$ ipython --no-banner

In [1]: import numpy as np

In [2]: np.set_printoptions(precision=2, suppress=True, linewidth=120)

In [3]: mat = np.load("w.npy")

In [4]: mat
Out[4]: 
array([[-0.73,  0.2 , -0.14,  0.01],
       [-6.63,  4.87, -2.55, -0.44],
       [-0.38, -0.34, -0.25, -0.55],
       [-1.28,  0.71, -0.48,  0.32],
       [ 3.02, -1.46,  0.98,  0.1 ],
       [-2.14,  2.21, -0.64, -0.17],
       [ 1.61, -1.13,  0.85,  0.2 ],
       [ 0.01, -0.25, -0.11, -0.28],
       [-1.35,  1.56, -0.5 , -0.05],
       [-2.09,  1.91, -0.83, -0.12],
       [ 2.41, -1.66,  0.86, -0.46],
       [-0.98,  0.46, -0.77,  0.3 ],
       [ 0.02, -0.37, -0.54, -0.01],
       [ 0.21, -0.21, -0.1 , -0.02],
       [ 0.58, -0.44,  0.34, -0.17],
       [ 3.66, -2.13,  1.22, -0.02],
       [ 2.49, -1.39,  0.43,  0.37],
       [ 2.14, -0.96,  1.06, -0.3 ],
       [-5.25,  4.09, -2.03,  0.83],
       [-6.2 ,  4.21, -2.5 , -0.33],
       [ 4.51, -3.54,  1.6 , -0.36],
       [ 0.94, -0.72,  0.31,  0.16],
       [ 2.98, -2.54,  1.69,  0.73],
       [ 0.04, -0.17, -0.4 ,  0.04],
       [ 0.67, -0.13, -0.05, -0.24],
       [-0.09,  0.45,  0.23, -0.1 ],
       [ 0.88, -0.84,  0.3 ,  0.17],
       [ 4.47, -3.17,  1.58,  0.09],
       [ 0.61, -0.87,  0.29, -0.15],
       [-2.27,  1.14, -0.91,  0.49],
       [ 2.48, -1.62,  0.41, -0.41],
       [ 5.29, -3.59,  2.49,  0.33],
       [ 0.54, -0.53,  0.11, -0.41]])

In [5]: np.linalg.matrix_rank(mat)
Out[5]: np.int64(4)

In [6]: np.zeros(33, 4)
Traceback (most recent call last):
  Cell In[6], line 1
    np.zeros(33, 4)
TypeError: Cannot interpret '4' as a data type


In [7]: mat[:, 4]
Traceback (most recent call last):
  Cell In[7], line 1
    mat[:, 4]
IndexError: index 4 is out of bounds for axis 1 with size 4


In [8]: mat[33]
Traceback (most recent call last):
  Cell In[8], line 1
    mat[33]
IndexError: index 33 is out of bounds for axis 0 with size 33


In [9]: np.round(np.linalg.norm(mat, 2) / np.linalg.norm(mat), 2)
Out[9]: np.float64(0.99)

In [10]: np.linalg.cond(mat) > 100
Out[10]: np.False_

In [11]: [round(float(x), 2) for x in np.linalg.svd(mat, compute_uv=False)[:3]]
Out[11]: [20.62, 1.96, 1.78]

In [12]: dist = np.linalg.norm(mat[:, None] - mat[None], axis=-1)

In [13]: dist.mean(axis=1).argmax()
Out[13]: np.int64(1)

In [14]: np.flatnonzero(dist[15] < dist.mean() / 2)
Out[14]: array([ 4, 10, 15, 16, 17, 20, 22, 27, 30])

In [15]: np.linalg.matrix_rank(dist ** 2)
Out[15]: np.int64(6)

In [16]: dist.shape
Out[16]: (33, 33)

In [17]: feats = np.array([[6.0, 0.0, 0.0, 5.0],
    ...:     [0.0, 6.0, 0.0, 0.0],
    ...:     [0.0, 0.0, 6.0, 0.0],
    ...:     [5.0, 0.0, 0.0, 6.0]])

In [18]: w, vecs = np.linalg.eigh(feats)

In [19]: np.linalg.svd(feats, compute_uv=False)
Out[19]: array([11.,  6.,  6.,  1.])

In [20]: np.unique(w.round(6) + 0, return_counts=True)[1]
Out[20]: array([1, 2, 1])

In [21]: np.round(vecs.T @ vecs, 2) + 0
Out[21]: 
array([[1., 0., 0., 0.],
       [0., 1., 0., 0.],
       [0., 0., 1., 0.],
       [0., 0., 0., 1.]])

In [22]: np.round(vecs.T @ feats @ vecs, 2) + 0
Out[22]: 
array([[ 1.,  0.,  0.,  0.],
       [ 0.,  6.,  0.,  0.],
       [ 0.,  0.,  6.,  0.],
       [ 0.,  0.,  0., 11.]])

In [23]: np.linalg.eigvalsh(feats + -2 * np.eye(4))
Out[23]: array([-1.,  4.,  4.,  9.])

In [24]: w
Out[24]: array([ 1.,  6.,  6., 11.])

In [25]: w.sum(), np.trace(feats)
Out[25]: (np.float64(24.0), np.float64(24.0))

In [26]: np.sort(np.linalg.eigvals(feats).real)
Out[26]: array([ 1.,  6.,  6., 11.])

In [27]: feats @ feats
Out[27]: 
array([[61.,  0.,  0., 60.],
       [ 0., 36.,  0.,  0.],
       [ 0.,  0., 36.,  0.],
       [60.,  0.,  0., 61.]])

In [28]: (np.linalg.matrix_power((feats != 0) + (feats.T != 0) + np.eye(4), 4) > 0).astype(int)
Out[28]: 
array([[1, 0, 0, 1],
       [0, 1, 0, 0],
       [0, 0, 1, 0],
       [1, 0, 0, 1]])

In [29]: np.flatnonzero(np.linalg.matrix_power((feats != 0) + (feats.T != 0) + np.eye(4), 4)[3])
Out[29]: array([0, 3])

In [30]: w, vecs = np.linalg.eig(feats)

In [31]: np.sort(np.linalg.eigvals(feats.T))
Out[31]: array([ 1.,  6.,  6., 11.])

In [32]: w
Out[32]: array([11.,  1.,  6.,  6.])

In [33]: np.sort(np.linalg.eigvals(feats @ feats))
Out[33]: array([  1.,  36.,  36., 121.])

In [34]: round(float(np.prod(w)), 2)
Out[34]: 396.0

In [35]: arr = np.loadtxt("x.csv", delimiter=",")

In [36]: arr
Out[36]: 
array([[  0.3,   0.4,  22. ],
       [  0.9,  -1.1, -12. ],
       [  0.2,   0.6,   8. ],
       [  1.6,   0.9,  -4. ],
       [ -0.6,   0.3,   2. ],
       [  1.4,  -1.3,   0. ]])

In [37]: B = np.c_[arr[:, :1] @ np.array([[2]]), np.array([2, 1, 1, 3, 1, 3])]

In [38]: B
Out[38]: 
array([[ 0.6,  2. ],
       [ 1.8,  1. ],
       [ 0.4,  1. ],
       [ 3.2,  3. ],
       [-1.2,  1. ],
       [ 2.8,  3. ]])

In [39]: np.linalg.norm(np.linalg.qr(arr)[0].T @ B, axis=0) ** 2 / ((B ** 2).sum(axis=0) + 1e-12)
Out[39]: array([1.  , 0.83])

In [40]: np.linalg.matrix_rank(B)
Out[40]: np.int64(2)

In [41]: U, sig, Vh = np.linalg.svd(arr)

In [42]: sig
Out[42]: array([26.7 ,  2.46,  1.77])

In [43]: B = U[:, :1] @ np.diag(sig[:1]) @ Vh[:1]

In [44]: round(float(np.abs(arr - B).max()), 2)
Out[44]: 1.54

In [45]: round(np.linalg.norm(arr - B) / np.linalg.norm(arr), 2)
Out[45]: np.float64(0.11)

In [46]: np.round(np.linalg.norm(arr - B, 2), 2), np.round(sig[1], 2)
Out[46]: (np.float64(2.46), np.float64(2.46))

In [47]: B.round(2) + 0
Out[47]: 
array([[ -0.32,   0.74,  21.98],
       [  0.17,  -0.4 , -12.03],
       [ -0.12,   0.27,   8.01],
       [  0.06,  -0.13,  -3.99],
       [ -0.03,   0.07,   2.02],
       [  0.  ,   0.  ,  -0.06]])

In [48]: f, v = arr[0], arr[2]

In [49]: f @ v
Out[49]: np.float64(176.3)

In [50]: p = (f @ v) / (f @ f) * f

In [51]: p
Out[51]: array([0.11, 0.15, 8.01])

In [52]: v - p
Out[52]: array([ 0.09,  0.45, -0.01])

In [53]: round(float(np.linalg.norm(f + v) ** 2 + np.linalg.norm(f - v) ** 2), 2)
Out[53]: 1097.3

In [54]: x = np.array([0, 9, -4])

In [55]: (arr * x).sum(axis=1)
Out[55]: array([-84.4,  38.1, -26.6,  24.1,  -5.3, -11.7])

In [56]: np.linalg.norm(arr @ x) <= np.linalg.norm(arr, 2) * np.linalg.norm(x) + 1e-9
Out[56]: np.True_

In [57]: (arr @ x).argmax()
Out[57]: np.int64(1)

In [58]: arr * x
Out[58]: 
array([[  0. ,   3.6, -88. ],
       [  0. ,  -9.9,  48. ],
       [  0. ,   5.4, -32. ],
       [  0. ,   8.1,  16. ],
       [ -0. ,   2.7,  -8. ],
       [  0. , -11.7,  -0. ]])

In [59]: x @ arr
Traceback (most recent call last):
  Cell In[59], line 1
    x @ arr
ValueError: matmul: Input operand 1 has a mismatch in its core dimension 0, with gufunc signature (n?,k),(k,m?)->(n?,m?) (size 6 is different from 3)


In [60]: np.sign((arr @ x).round(6))
Out[60]: array([-1.,  1., -1.,  1., -1., -1.])

In [61]: f = np.array([2, 1, -2])

In [62]: np.correlate(arr[0], arr[4], "full")
Out[62]: array([  0.6 ,   0.89,  43.94,   6.36, -13.2 ])

In [63]: F = np.load("layer6.npy")

In [64]: F
Out[64]: 
array([[ 0.25, -0.23,  0.2 ,  0.31, -0.01],
       [-0.23,  0.25, -0.12, -0.29, -0.19],
       [ 0.2 , -0.12,  0.21,  0.24, -0.24],
       [ 0.31, -0.29,  0.24,  0.39,  0.01],
       [-0.01, -0.19, -0.24,  0.01,  0.89]])

In [65]: # projection: eigenvalues are 0 or 1

In [66]: r = np.linalg.matrix_rank(F)

In [67]: r
Out[67]: np.int64(2)

In [68]: N = np.linalg.svd(F)[2][r:].T

In [69]: [int(np.linalg.matrix_rank(F[:i])) for i in range(1, len(F) + 1)]
Out[69]: [1, 2, 2, 2, 2]

In [70]: N @ N.T
Out[70]: 
array([[ 0.75,  0.23, -0.2 , -0.31,  0.01],
       [ 0.23,  0.75,  0.12,  0.29,  0.19],
       [-0.2 ,  0.12,  0.79, -0.24,  0.24],
       [-0.31,  0.29, -0.24,  0.61, -0.01],
       [ 0.01,  0.19,  0.24, -0.01,  0.11]])

In [71]: np.allclose(F @ N, 0)
Out[71]: True

In [72]: [int(np.linalg.matrix_rank(np.delete(F, i, axis=0))) for i in range(5)]
Out[72]: [2, 2, 2, 2, 2]

In [73]: round(float(np.trace(np.linalg.pinv(F) @ F)), 2)
Out[73]: 2.0

In [74]: F @ np.linalg.pinv(F) @ F
Out[74]: 
array([[ 0.25, -0.23,  0.2 ,  0.31, -0.01],
       [-0.23,  0.25, -0.12, -0.29, -0.19],
       [ 0.2 , -0.12,  0.21,  0.24, -0.24],
       [ 0.31, -0.29,  0.24,  0.39,  0.01],
       [-0.01, -0.19, -0.24,  0.01,  0.89]])

In [75]: x = np.array([2, 0, -2, -2, 2])

In [76]: round((x - F @ x) @ (F @ x), 2)
Out[76]: np.float64(-0.0)

In [77]: np.linalg.eigvalsh(2 * F - np.eye(5))
Out[77]: array([-1., -1., -1.,  1.,  1.])

In [78]: F @ F @ x
Out[78]: array([-0.53, -0.02, -0.99, -0.61,  2.23])

In [79]: np.eye(5) - F
Out[79]: 
array([[ 0.75,  0.23, -0.2 , -0.31,  0.01],
       [ 0.23,  0.75,  0.12,  0.29,  0.19],
       [-0.2 ,  0.12,  0.79, -0.24,  0.24],
       [-0.31,  0.29, -0.24,  0.61, -0.01],
       [ 0.01,  0.19,  0.24, -0.01,  0.11]])

In [80]: np.trace(F)
Out[80]: np.float64(2.0)

In [81]: P = np.triu(np.array([[1, 0, 5, 2, -5],
    ...:     [0, 5, 2, -3, -2],
    ...:     [-1, 0, -1, 3, -1],
    ...:     [-4, 2, -4, -4, 3],
    ...:     [2, -2, 0, -2, 3]]), 1) + np.eye(5)

In [82]: B = P @ F @ np.linalg.inv(P)

In [83]: np.linalg.matrix_rank(B)
Out[83]: np.int64(2)

In [84]: gram = F.T @ F

In [85]: np.round(np.linalg.svd(F, compute_uv=False) ** 2, 2) + 0
Out[85]: array([1., 1., 0., 0., 0.])

In [86]: np.diag(gram)
Out[86]: array([0.25, 0.25, 0.21, 0.39, 0.89])

In [87]: round(float(np.trace(gram)), 2), np.round((F ** 2).sum(), 2)
Out[87]: (2.0, np.float64(2.0))

In [88]: J = np.load("data.npy")

In [89]: J
Out[89]: 
array([[ 4.95,  0.78, -3.34],
       [-1.3 , -1.57,  1.54],
       [ 3.62,  3.92,  0.09],
       [ 1.61, -2.38,  0.39],
       [ 3.07,  0.69, -1.04],
       [ 0.52,  2.18,  1.41],
       [-2.15,  0.86,  0.59],
       [-0.92,  0.13,  0.92],
       [ 0.07,  1.36,  3.45],
       [ 0.2 ,  1.07, -0.86],
       [-3.19, -1.63,  2.69],
       [ 0.17, -0.11,  3.66],
       [-4.98,  1.1 , -4.47],
       [ 0.57, -0.76,  0.16],
       [-2.5 ,  0.47, -0.83],
       [-3.01, -0.45, -0.02],
       [ 0.67, -2.11,  5.32],
       [ 0.06, -2.01,  0.87],
       [-6.19, -0.3 , -4.1 ],
       [-1.88,  0.5 , -3.31],
       [ 0.09, -0.6 , -0.43],
       [-0.83, -0.17, -0.62],
       [ 1.81,  0.19,  1.27],
       [ 2.41,  0.34, -0.3 ],
       [ 0.24,  0.17,  0.45],
       [ 3.7 ,  2.92, -0.53],
       [-0.86,  0.85, -2.09],
       [-2.45, -2.02,  0.46],
       [-3.74, -2.3 ,  1.43],
       [-2.03,  1.59, -2.72],
       [ 0.28, -0.06, -0.24]])

In [90]: gram = np.cov(J, rowvar=False)

In [91]: np.median(J, axis=0)
Out[91]: array([0.07, 0.17, 0.09])

In [92]: np.polyfit(J[:, 0], J[:, 1], 1)
Out[92]: array([0.2 , 0.16])

In [93]: J.std(axis=0)
Out[93]: array([2.5 , 1.48, 2.17])

In [94]: gram
Out[94]: 
array([[ 6.46,  1.31,  1.02],
       [ 1.31,  2.28, -1.12],
       [ 1.02, -1.12,  4.85]])

In [95]: np.corrcoef(J.T)
Out[95]: 
array([[ 1.  ,  0.34,  0.18],
       [ 0.34,  1.  , -0.34],
       [ 0.18, -0.34,  1.  ]])

In [96]: labels = J[:, 2] > np.median(J[:, 2])

In [97]: f = J[labels].mean(axis=0) - J[~labels].mean(axis=0)

In [98]: np.argsort(-np.abs(f).round(6), kind="stable")
Out[98]: array([2, 1, 0])

In [99]: f
Out[99]: array([-0.29, -1.46,  3.19])

In [100]: P = J @ np.linalg.solve(J.T @ J, J.T)

In [101]: np.allclose(P @ P, P)
Out[101]: True

In [102]: np.round(np.diag(P), 2) + 0
Out[102]: 
array([0.28, 0.04, 0.26, 0.15, 0.07, 0.13, 0.08, 0.02, 0.19, 0.02, 0.12, 0.11, 0.24, 0.02, 0.05, 0.05, 0.21, 0.07,
       0.26, 0.08, 0.01, 0.01, 0.02, 0.03, 0.  , 0.15, 0.04, 0.07, 0.12, 0.1 , 0.  ])

In [103]: x = np.array([3, -6, 6])

In [104]: target = J @ x

In [105]: np.linalg.lstsq(J, target)[0]
Out[105]: array([ 3., -6.,  6.])

In [106]: np.linalg.solve(J.T @ J, J.T @ target)
Out[106]: array([ 3., -6.,  6.])

In [107]: rng = np.random.default_rng(608493)

In [108]: target = target + 0.1 * rng.normal(size=31)

In [109]: target
Out[109]: 
array([ -9.96,  14.8 , -12.08,  21.57,  -1.17,  -3.02,  -8.21,   1.99,  12.95, -11.08,  16.33,  23.12, -48.25,   7.31,
       -15.16,  -6.5 ,  46.44,  17.56, -41.26, -28.58,   1.27,  -5.23,  11.99,   3.48,   2.32,  -9.67, -20.21,   7.44,
        11.31, -32.  ,  -0.28])

In [110]: coef, *_ = np.linalg.lstsq(J, target)

In [111]: [round(float(np.linalg.norm(np.linalg.solve(J.T @ J + lam * np.eye(3), J.T @ target))), 2) for lam in (0, 1, 10, 100)]
Out[111]: [9.0, 8.91, 8.26, 5.19]

In [112]: coef.round()
Out[112]: array([ 3., -6.,  6.])

In [113]: coef
Out[113]: array([ 2.99, -6.  ,  6.  ])
